% ipython --no-banner

In [1]: import numpy as np

In [2]: np.set_printoptions(precision=2, suppress=True, linewidth=140)

In [3]: def rd(a):
   ...:     return np.round(a, 2) + 0
   ...: 

In [4]: W0 = np.load("data.npy")

In [5]: W0
Out[5]: 
array([[  3,   4,   5,   6,   7,   8,   9,  10],
       [ 11,  12,  13,  14,  15,  16,  17,  18],
       [ 19,  20,  21,  22,  23,  24,  25,  26],
       [ 27,  28,  29,  30,  31,  32,  33,  34],
       [ 35,  36,  37,  38,  39,  40,  41,  42],
       [ 43,  44,  45,  46,  47,  48,  49,  50],
       [ 51,  52,  53,  54,  55,  56,  57,  58],
       [ 59,  60,  61,  62,  63,  64,  65,  66],
       [ 67,  68,  69,  70,  71,  72,  73,  74],
       [ 75,  76,  77,  78,  79,  80,  81,  82],
       [ 83,  84,  85,  86,  87,  88,  89,  90],
       [ 91,  92,  93,  94,  95,  96,  97,  98],
       [ 99, 100, 101, 102, 103, 104, 105, 106],
       [107, 108, 109, 110, 111, 112, 113, 114],
       [115, 116, 117, 118, 119, 120, 121, 122],
       [123, 124, 125, 126, 127, 128, 129, 130]])

In [6]: # rank 2

In [7]: Xs = W0 - W0.mean(axis=0)

In [8]: left, s, Vh = np.linalg.svd(Xs, full_matrices=False)

In [9]: Xs.mean(axis=0)
Out[9]: array([0., 0., 0., 0., 0., 0., 0., 0.])

In [10]: np.abs(Vh[0]).argmax()
Out[10]: np.int64(1)

In [11]: rd((s ** 2).sum() ** 2 / (s ** 4).sum())
Out[11]: np.float64(1.0)

In [12]: left, s, Vh = np.linalg.svd(W0)

In [13]: V = Vh[:(s > 1e-8).sum()]

In [14]: rng = np.random.default_rng(4490)

In [15]: x0 = W0[8] + 3 * W0[1] + rng.integers(2) * np.eye(8)[3]

In [16]: x0
Out[16]: array([100., 104., 108., 112., 116., 120., 124., 128.])

In [17]: np.linalg.matrix_rank(np.vstack([W0, x0]))
Out[17]: np.int64(2)

In [18]: r = np.linalg.matrix_rank(W0)

In [19]: r
Out[19]: np.int64(2)

In [20]: ns = np.linalg.svd(W0)[2][r:].T

In [21]: np.linalg.matrix_rank(W0.T @ W0), np.linalg.matrix_rank(W0 @ W0.T)
Out[21]: (np.int64(2), np.int64(2))

In [22]: [int(np.linalg.matrix_rank(np.delete(W0, i, axis=0))) for i in range(16)]
Out[22]: [2, 2, 2, 2, 2, 2, 2, 2, 2, 2, 2, 2, 2, 2, 2, 2]

In [23]: [int(np.linalg.matrix_rank(W0[:, :j + 1])) for j in range(8)]
Out[23]: [1, 2, 2, 2, 2, 2, 2, 2]

In [24]: x0 = np.array([4, 3, 2, 2, 2, 3, 4, 2])

In [25]: W0 @ np.eye(8)[2]
Out[25]: array([  5.,  13.,  21.,  29.,  37.,  45.,  53.,  61.,  69.,  77.,  85.,  93., 101., 109., 117., 125.])

In [26]: W0 @ np.ones(8)
Out[26]: array([  52.,  116.,  180.,  244.,  308.,  372.,  436.,  500.,  564.,  628.,  692.,  756.,  820.,  884.,  948., 1012.])

In [27]: np.sign((W0 @ x0).round(6))
Out[27]: array([1, 1, 1, 1, 1, 1, 1, 1, 1, 1, 1, 1, 1, 1, 1, 1])
